% python3 -q
>>> import numpy as np
>>> from numpy import linalg as LA
>>> np.set_printoptions(precision=2, suppress=True, linewidth=200)
>>> F = np.load("layer18.npy")
>>> F
array([[-3,  3, -1,  3],
       [ 3, -3,  3, -1],
       [-1,  3, -3,  3],
       [ 3, -1,  3, -3]])
>>> evals, V = LA.eigh(F)
>>> x = np.array([5, 2, 2, 1])
>>> x @ F @ x
np.int64(0)
>>> np.abs(F).sum(axis=1).max(), np.abs(evals).max()
(np.int64(10), np.float64(10.0))
>>> Y = LA.inv(F)
>>> (np.abs(Y) > 1e-9).astype(int)
array([[1, 1, 1, 1],
       [1, 1, 1, 1],
       [1, 1, 1, 1],
       [1, 1, 1, 1]])
>>> round(float(LA.slogdet(F)[0]), 2)
-1.0
>>> np.allclose(Y, F.T)
False
>>> [round(float(LA.det(F[:i, :i])), 2) + 0 for i in range(1, 5)]
[-3.0, 0.0, 12.0, -80.0]
>>> round(float(LA.eigvalsh(F).min()), 2)
-10.0
>>> K = np.array([[-3, -1, -1], [-3, 0, 0], [3, -1, 1], [1, -2, 1]])
>>> x = np.array([1, -2, 2])
>>> target = K @ x
>>> LA.solve(K.T @ K, K.T @ target)
array([ 1., -2.,  2.])
>>> rng = np.random.default_rng(44150)
>>> target = target + 0.3 * rng.normal(size=4)
>>> target
array([-2.8 , -2.94,  6.65,  6.89])
>>> c, *_ = LA.lstsq(K, target)
>>> np.round(K.T @ (target - K @ c), 2) + 0
array([0., 0., 0.])
>>> [round(float(LA.norm(LA.solve(K.T @ K + lam * np.eye(3), K.T @ target))), 2) for lam in (0, 1, 10, 100)]
[2.9, 2.49, 1.47, 0.39]
>>> round(float(LA.norm(target - K @ c)), 2)
0.14
>>> q, V = LA.qr(K[:, :1])[0], LA.qr(K[:, 1:])[0]
>>> sv = LA.svd(q.T @ V, compute_uv=False)
>>> (sv > 0.9).sum()
np.int64(0)
>>> round(LA.norm(q @ q.T - V @ V.T, 2), 2)
np.float64(1.0)
>>> ang = np.radians(180)
>>> Rm = np.eye(3)
>>> Rm[2, 2] = Rm[0, 0] = np.cos(ang)
>>> Rm[2, 0], Rm[0, 2] = -np.sin(ang), np.sin(ang)
>>> Rm.round(2) + 0
array([[-1.,  0.,  0.],
       [ 0.,  1.,  0.],
       [ 0.,  0., -1.]])
>>> Y = K @ Rm.T
>>> Y.round(2) + 0
array([[ 3., -1.,  1.],
       [ 3.,  0.,  0.],
       [-3., -1., -1.],
       [-1., -2., -1.]])
>>> np.allclose(K @ K.T, Y @ Y.T)
True
>>> np.allclose(LA.norm(K, axis=1), LA.norm(Y, axis=1))
True
>>> labels = rng.permutation(3)
>>> Y = K[:, labels] * rng.choice([-1, 1], 3)
>>> Y
array([[ 3, -1, -1],
       [ 3,  0,  0],
       [-3, -1,  1],
       [-1, -2,  1]])
>>> U, _, Vt = LA.svd(K.T @ Y)
>>> np.round(LA.lstsq(K, Y)[0], 2) + 0
array([[-1.,  0.,  0.],
       [ 0.,  1.,  0.],
       [ 0.,  0.,  1.]])
>>> print(np.round(U @ Vt, 2) + 0)
[[-1.  0.  0.]
 [ 0.  1.  0.]
 [ 0.  0.  1.]]
>>> data = np.load("case17.npy")
>>> print(data)
[[-45.26 -12.   -34.22]
 [-44.79 -11.36 -36.07]
 [-44.33  -9.39 -33.1 ]
 [-44.41  -9.41 -35.35]
 [-45.09  -7.65 -35.6 ]
 [-43.9   -8.67 -34.85]
 [-44.41  -8.81 -33.93]
 [-45.08 -10.83 -35.21]
 [-45.77  -9.98 -35.54]
 [-43.92  -9.76 -36.31]
 [-43.37 -10.64 -34.76]
 [-44.17  -8.95 -34.33]
 [-45.64 -10.58 -33.91]
 [-45.84  -9.79 -36.44]
 [-45.94 -10.05 -34.93]
 [-45.91  -9.13 -35.3 ]]
>>> Y = data + rng.integers(-2, 3, (16, 1)) @ rng.integers(-2, 3, (1, 3))
>>> Y
array([[-45.26, -12.  , -33.22],
       [-44.79, -11.36, -36.07],
       [-44.33,  -9.39, -35.1 ],
       [-44.41,  -9.41, -37.35],
       [-45.09,  -7.65, -35.6 ],
       [-43.9 ,  -8.67, -33.85],
       [-44.41,  -8.81, -32.93],
       [-45.08, -10.83, -33.21],
       [-45.77,  -9.98, -35.54],
       [-43.92,  -9.76, -38.31],
       [-43.37, -10.64, -36.76],
       [-44.17,  -8.95, -33.33],
       [-45.64, -10.58, -32.91],
       [-45.84,  -9.79, -35.44],
       [-45.94, -10.05, -32.93],
       [-45.91,  -9.13, -37.3 ]])
>>> Y - data
array([[ 0.,  0.,  1.],
       [ 0.,  0.,  0.],
       [ 0.,  0., -2.],
       [ 0.,  0., -2.],
       [ 0.,  0.,  0.],
       [ 0.,  0.,  1.],
       [ 0.,  0.,  1.],
       [ 0.,  0.,  2.],
       [ 0.,  0.,  0.],
       [ 0.,  0., -2.],
       [ 0.,  0., -2.],
       [ 0.,  0.,  1.],
       [ 0.,  0.,  1.],
       [ 0.,  0.,  1.],
       [ 0.,  0.,  2.],
       [ 0.,  0., -2.]])
>>> np.abs(Y - data).sum(axis=1)
array([1., 0., 2., 2., 0., 1., 1., 2., 0., 2., 2., 1., 1., 1., 2., 2.])
>>> T = np.stack([Y, 2 * Y, Y[::-1]])
>>> LA.norm(T, axis=(1, 2))
array([231.11, 462.23, 231.11])
>>> (T @ Y.T).shape
(3, 16, 16)
>>> E = np.loadtxt("mat.csv", delimiter=",")
>>> E
array([[-1.9,  0.5, -1.3],
       [ 1.3, -0.6, -1.1],
       [ 0.4, -0.6,  0.5]])
>>> q = E.astype(float).copy()
>>> for j in range(3):
...     q[:, j] -= q[:, :j] @ (q[:, :j].T @ q[:, j])
...     q[:, j] /= LA.norm(q[:, j])
... 
>>> np.round(q.T @ q, 2) + 0
array([[1., 0., 0.],
       [0., 1., 0.],
       [0., 0., 1.]])
>>> np.round(q.T @ E, 2) + 0
array([[ 2.34, -0.84,  0.53],
       [ 0.  ,  0.51,  0.31],
       [ 0.  ,  0.  ,  1.67]])
>>> hat = np.triu(np.array([[-2, 3, -1], [0, 0, 2], [2, 3, -2]]), 1) + np.eye(3)
>>> Y = hat @ E @ LA.inv(hat)
>>> LA.matrix_rank(Y)
np.int64(3)
>>> round(LA.det(Y), 2)
np.float64(1.98)
>>> np.sort(np.abs(LA.eigvals(E)))
array([0.98, 1.04, 1.94])
>>> round(float(LA.det(E)), 2)
1.98
>>> print(E @ E)
[[ 3.74 -0.47  1.27]
 [-3.69  1.67 -1.58]
 [-1.34  0.26  0.39]]
>>> np.trace(E)
np.float64(-2.0)
>>> round(np.abs(LA.eigvals(E)).max(), 2)
np.float64(1.94)
>>> q, _ = LA.qr(np.array([[0.0, -1.6, -0.3], [-1.2, -1.0, 0.8], [1.3, 0.7, -1.3]]))
>>> evals = np.array([5, -1, 3])
>>> W0 = q @ np.diag(evals) @ q.T
>>> W0
array([[-0.9 , -0.47, -0.43],
       [-0.47,  3.86, -1.05],
       [-0.43, -1.05,  4.03]])
>>> labels = rng.permutation(3)
>>> labels
array([0, 2, 1])
>>> Y = W0[labels][:, labels]
>>> np.sort(np.abs(LA.eigvals(Y)))
array([1., 3., 5.])
>>> print(np.allclose(Y, W0))
False
>>> print(Y)
[[-0.9  -0.43 -0.47]
 [-0.43  4.03 -1.05]
 [-0.47 -1.05  3.86]]
>>> evals, V = LA.eigh(W0)
>>> np.round(evals.sum(), 2), round(float(np.trace(W0)), 2)
(np.float64(7.0), 7.0)
>>> LA.svd(W0, compute_uv=False)
array([5., 3., 1.])
>>> print(np.abs(V[:, -1]).round(6).argmax())
2
>>> evals
array([-1.,  3.,  5.])
>>> labels = rng.permutation(3)
>>> Y = W0[:, labels] * rng.choice([-1, 1], 3)
>>> Y
array([[-0.47,  0.9 ,  0.43],
       [ 3.86,  0.47,  1.05],
       [-1.05,  0.43, -4.03]])
>>> U, _, Vt = LA.svd(W0.T @ Y)
>>> labels
array([1, 0, 2])
>>> np.round(U @ Vt, 2) + 0
array([[ 0., -1.,  0.],
       [ 1.,  0.,  0.],
       [ 0.,  0., -1.]])
>>> r0, g = Y[2], Y[0]
>>> round(r0 @ g, 2)
np.float64(-0.86)
>>> p = (r0 @ g) / (r0 @ r0) * r0
>>> LA.matrix_rank(np.outer(r0, g))
np.int64(1)
>>> p
array([ 0.05, -0.02,  0.2 ])
>>> evals, V = LA.eigh(W0)
>>> x = np.array([9, 7, 9])
>>> np.round(x @ W0 @ x / (x @ x), 2), round(evals[0], 2), np.round(evals[-1], 2)
(np.float64(0.87), np.float64(-1.0), np.float64(5.0))
>>> print(LA.eigvalsh(W0[1:, 1:]))
[2.9 5. ]
>>> print(round(np.abs(W0).sum(axis=1).max(), 2), np.round(np.abs(evals).max(), 2))
5.51 5.0
>>> V * np.abs(evals) @ V.T
array([[ 1.05, -0.23, -0.21],
       [-0.23,  3.89, -1.02],
       [-0.21, -1.02,  4.06]])
>>> q, _ = LA.qr(np.array([[1.5, -0.1, 0.0], [-1.5, 0.7, -0.6], [-0.3, 1.6, -0.1]]))
>>> arr = 3 * q
>>> print(arr)
[[-2.1  -0.86 -1.96]
 [ 2.1  -0.29 -2.12]
 [ 0.42 -2.86  0.81]]
>>> U, sv, Vt = LA.svd(arr, full_matrices=False)
>>> print(np.round(Vt @ Vt.T, 2) + 0)
[[1. 0. 0.]
 [0. 1. 0.]
 [0. 0. 1.]]
>>> (sv > 1e-8).sum()
np.int64(3)
>>> np.cumsum(sv ** 2) / np.sum(sv ** 2)
array([0.33, 0.67, 1.  ])
>>> r0 = np.array([2, 3, 0])
>>> Y = arr + np.outer(r0, np.eye(3)[2])
>>> Y
array([[-2.1 , -0.86,  0.04],
       [ 2.1 , -0.29,  0.88],
       [ 0.42, -2.86,  0.81]])
>>> LA.matrix_rank(LA.inv(Y) - LA.inv(arr), tol=1e-8)
np.int64(1)
>>> round(LA.det(Y) / LA.det(arr), 2), round(float(1 + LA.solve(arr, r0)[2]), 2)
(np.float64(-0.14), -0.14)
>>> U, sv, Vt = LA.svd(Y, full_matrices=False)
>>> print(np.round(np.sqrt((sv ** 2).sum()), 2), round(LA.norm(Y), 2))
4.41 4.41
>>> np.round(U.T @ Y @ Vt.T, 2) + 0
array([[3.2, 0. , 0. ],
       [0. , 3. , 0. ],
       [0. , 0. , 0.4]])
>>> np.cumsum(sv ** 2) / np.sum(sv ** 2)
array([0.53, 0.99, 1.  ])
>>> np.allclose(U * sv @ Vt, Y)
True
>>> np.round(arr @ arr.T, 2) + 0
array([[9., 0., 0.],
       [0., 9., 0.],
       [0., 0., 9.]])
>>> np.round(arr.T @ arr, 2) + 0
array([[9., 0., 0.],
       [0., 9., 0.],
       [0., 0., 9.]])
>>> round(arr[:, 0] @ arr[:, 1], 2)
np.float64(0.0)
>>> LA.svd(arr, compute_uv=False)
array([3., 3., 3.])
>>> round(arr[2] @ arr[1], 2)
np.float64(-0.0)
>>> np.round(LA.norm(arr, "nuc"), 2)
np.float64(9.0)
>>> round(float(LA.norm(arr[2] - arr[1])), 2)
4.24
>>> round(LA.norm(arr, 2), 2)
np.float64(3.0)
>>> LA.norm(arr, axis=1).argmax()
np.int64(0)
>>> np.round(LA.norm(arr) ** 2 / LA.norm(arr, 2) ** 2, 2)
np.float64(3.0)
>>> print(round(float(LA.norm(arr[2], 1)), 2), np.round(LA.norm(arr[2], np.inf), 2))
4.09 2.86
>>> A = np.load("run10.npy")
>>> print(A)
[[ 0.76 -0.15 -0.38]
 [ 0.76 -0.11 -0.16]
 [ 0.8  -0.15 -0.34]
 [ 0.89 -0.05  0.38]
 [-0.76  0.02 -0.36]
 [ 0.72 -0.05  0.15]
 [-0.66  0.09  0.14]
 [ 0.8  -0.14 -0.28]
 [ 0.46  0.    0.24]
 [ 0.1  -0.01 -0.01]
 [ 0.6   0.05  0.57]
 [-0.92  0.07 -0.36]
 [-0.83  0.07 -0.18]
 [-0.92  0.1  -0.2 ]
 [ 0.92 -0.12  0.08]
 [ 0.2   0.03  0.27]]
>>> T = np.stack([A, 4 * A, A[::-1]])
>>> LA.matrix_rank(T.reshape(3, -1))
np.int64(2)
>>> np.einsum("bij,cij->bc", T, T)
array([[ 10.08,  40.32,   1.66],
       [ 40.32, 161.29,   6.63],
       [  1.66,   6.63,  10.08]])
>>> LA.norm(T, axis=(1, 2))
array([ 3.17, 12.7 ,  3.17])
>>> W = np.array([[1, 0], [2, 1], [1, 2]])
>>> c = np.array([-3, -3])
>>> H = np.maximum(A @ W + c, 0)
>>> print((H > 0).mean(axis=0))
[0. 0.]
>>> W2 = np.array([[-3, 2], [1, -1]])
>>> W @ W2
array([[-3,  2],
       [-5,  3],
       [-1,  0]])
>>> (H @ W2).round(6).argmax(axis=1)
array([0, 0, 0, 0, 0, 0, 0, 0, 0, 0, 0, 0, 0, 0, 0, 0])
